$ ipython --no-banner

In [1]: import numpy as np

In [2]: np.set_printoptions(precision=3, suppress=True, linewidth=200)

In [3]: tidy = lambda a: np.round(a, 3) + 0

In [4]: r0 = np.array([4, 4, 4, 0, 4, 1, 5, 4])

In [5]: feats = np.array([np.roll(r0, i) for i in range(8)])

In [6]: feats
Out[6]: 
array([[4, 4, 4, 0, 4, 1, 5, 4],
       [4, 4, 4, 4, 0, 4, 1, 5],
       [5, 4, 4, 4, 4, 0, 4, 1],
       [1, 5, 4, 4, 4, 4, 0, 4],
       [4, 1, 5, 4, 4, 4, 4, 0],
       [0, 4, 1, 5, 4, 4, 4, 4],
       [4, 0, 4, 1, 5, 4, 4, 4],
       [4, 4, 0, 4, 1, 5, 4, 4]])

In [7]: rng = np.random.default_rng(99)

In [8]: lab = rng.permutation(8)

In [9]: other = feats[:, lab] * rng.choice([-1, 1], 8)

In [10]: other
Out[10]: 
array([[ 4,  0, -4,  4,  4, -5,  1,  4],
       [ 4,  4,  0,  5,  4, -1,  4,  4],
       [ 5,  4, -4,  1,  4, -4,  0,  4],
       [ 1,  4, -4,  4,  4,  0,  4,  5],
       [ 4,  4, -4,  0,  5, -4,  4,  1],
       [ 0,  5, -4,  4,  1, -4,  4,  4],
       [ 4,  1, -5,  4,  4, -4,  4,  0],
       [ 4,  4, -1,  4,  0, -4,  5,  4]])

In [11]: Uu, _, VT = np.linalg.svd(feats.T @ other)

In [12]: lab
Out[12]: array([0, 3, 4, 7, 2, 6, 5, 1])

In [13]: tidy(Uu @ VT)
Out[13]: 
array([[ 1.,  0.,  0.,  0.,  0.,  0.,  0.,  0.],
       [ 0.,  0.,  0.,  0.,  0.,  0.,  0.,  1.],
       [ 0.,  0.,  0.,  0.,  1.,  0.,  0.,  0.],
       [ 0.,  1.,  0.,  0.,  0.,  0.,  0.,  0.],
       [ 0.,  0., -1.,  0.,  0.,  0.,  0.,  0.],
       [ 0.,  0.,  0.,  0.,  0.,  0.,  1.,  0.],
       [ 0.,  0.,  0.,  0.,  0., -1.,  0.,  0.],
       [ 0.,  0.,  0.,  1.,  0.,  0.,  0.,  0.]])

In [14]: O, r_ = np.linalg.qr(feats)

In [15]: np.trace(O @ O.T)
Out[15]: np.float64(8.0)

In [16]: np.allclose(r_.T @ r_, feats.T @ feats)
Out[16]: True

In [17]: tidy(np.abs(np.diag(r_)))
Out[17]: array([10.296,  7.076,  4.908,  4.893,  4.876,  4.812,  2.614,  2.613])

In [18]: tidy(abs(r_[0, 0])), tidy(np.linalg.norm(feats[:, 0]))
Out[18]: (np.float64(10.296), np.float64(10.296))

In [19]: tidy(O @ r_)
Out[19]: 
array([[4., 4., 4., 0., 4., 1., 5., 4.],
       [4., 4., 4., 4., 0., 4., 1., 5.],
       [5., 4., 4., 4., 4., 0., 4., 1.],
       [1., 5., 4., 4., 4., 4., 0., 4.],
       [4., 1., 5., 4., 4., 4., 4., 0.],
       [0., 4., 1., 5., 4., 4., 4., 4.],
       [4., 0., 4., 1., 5., 4., 4., 4.],
       [4., 4., 0., 4., 1., 5., 4., 4.]])

In [20]: M = np.loadtxt("block3.csv", delimiter=",")

In [21]: M
Out[21]: 
array([[-1. , -0.1, -1.3,  2.4,  0. ],
       [-0.6,  0.6,  0.8,  1.3, -0.5],
       [-1.2, -0.9,  0.6,  0.8,  0. ],
       [ 1.4,  0.4, -1.2, -0.6,  2.2],
       [ 0.6,  2.2, -0.9, -1.3, -1.8],
       [-0.4,  0.6,  1.1,  1.1, -1.6],
       [-0.6, -0.5,  0. , -0.3,  0.7],
       [ 0.3,  0.9,  1.5, -4.8, -2.7],
       [ 2.6, -1.2,  0.5, -0.5,  2.6],
       [-0.5,  0. , -1.3, -1. ,  0.4],
       [ 2.2, -0.9, -0.3, -0.3,  0.5],
       [ 0.8,  0.1, -1.1,  0.6, -0.7],
       [-0.9, -0.1, -0.8,  1.9,  1.5],
       [-0.5,  0.5,  0.9, -2.2,  0.1],
       [ 0.8,  0.5, -0.1, -0.8, -1.6],
       [-1.2, -0.2, -0.3, -0.2, -1. ]])

In [22]: W = np.array([[1, -2, 1, -1, 2],
    ...:     [-1, 1, 1, 0, -2],
    ...:     [0, -1, -2, -1, -2],
    ...:     [-2, 1, 2, -2, 2],
    ...:     [1, 0, -1, 2, 2]])

In [23]: c = np.array([-1, 0, 1, -2, 0])

In [24]: H = np.maximum(M @ W + c, 0)

In [25]: tidy((H > 0).mean(axis=0))
Out[25]: array([0.438, 0.625, 0.688, 0.375, 0.5  ])

In [26]: (H > 0).astype(int)
Out[26]: 
array([[0, 1, 1, 0, 1],
       [0, 1, 1, 0, 0],
       [0, 1, 0, 0, 0],
       [1, 0, 1, 1, 1],
       [0, 1, 1, 0, 0],
       [0, 1, 1, 0, 0],
       [1, 1, 0, 1, 1],
       [1, 0, 0, 1, 0],
       [1, 0, 0, 1, 1],
       [1, 1, 1, 1, 1],
       [1, 0, 1, 0, 1],
       [0, 1, 1, 0, 1],
       [0, 1, 1, 0, 1],
       [1, 0, 0, 1, 0],
       [0, 0, 1, 0, 0],
       [0, 1, 1, 0, 0]])

In [27]: C = np.array([[2, 3], [2, 1], [2, 0], [3, 1], [0, 1]])

In [28]: W @ C
Out[28]: 
array([[-3,  2],
       [ 2, -4],
       [-9, -4],
       [-4, -5],
       [ 6,  7]])

In [29]: J = np.array([[-1.1, 1.5, -0.6, 0.3, 0.9],
    ...:     [1.1, -0.5, -2.5, 0.1, -1.3],
    ...:     [1.2, -0.6, -0.2, -0.9, -0.3],
    ...:     [-1.6, -0.1, 1.0, 0.2, 1.1]])

In [30]: other = np.array([[0, 1], [-1, 1], [0, -3], [1, 0], [3, 0]])

In [31]: other @ J
ValueError: matmul: Input operand 1 has a mismatch in its core dimension 0, with gufunc signature (n?,k),(k,m?)->(n?,m?) (size 4 is different from 2)


In [32]: tidy(np.einsum("ik,kj->ji", J, other))
Out[32]: 
array([[ 1.5, -3.3, -1.2,  3.6],
       [ 2.2,  8.1,  1.2, -4.7]])

In [33]: tidy(np.einsum("ik,kj->ij", J, other))
Out[33]: 
array([[ 1.5,  2.2],
       [-3.3,  8.1],
       [-1.2,  1.2],
       [ 3.6, -4.7]])

In [34]: np.einsum("ij,ij->i", J, J)
Out[34]: array([4.72, 9.41, 2.74, 4.82])

In [35]: np.linalg.matrix_rank(np.vstack([J, other.T]))
Out[35]: np.int64(5)

In [36]: tidy(np.einsum("ij->j", J))
Out[36]: array([-0.4,  0.3, -2.3, -0.3,  0.4])
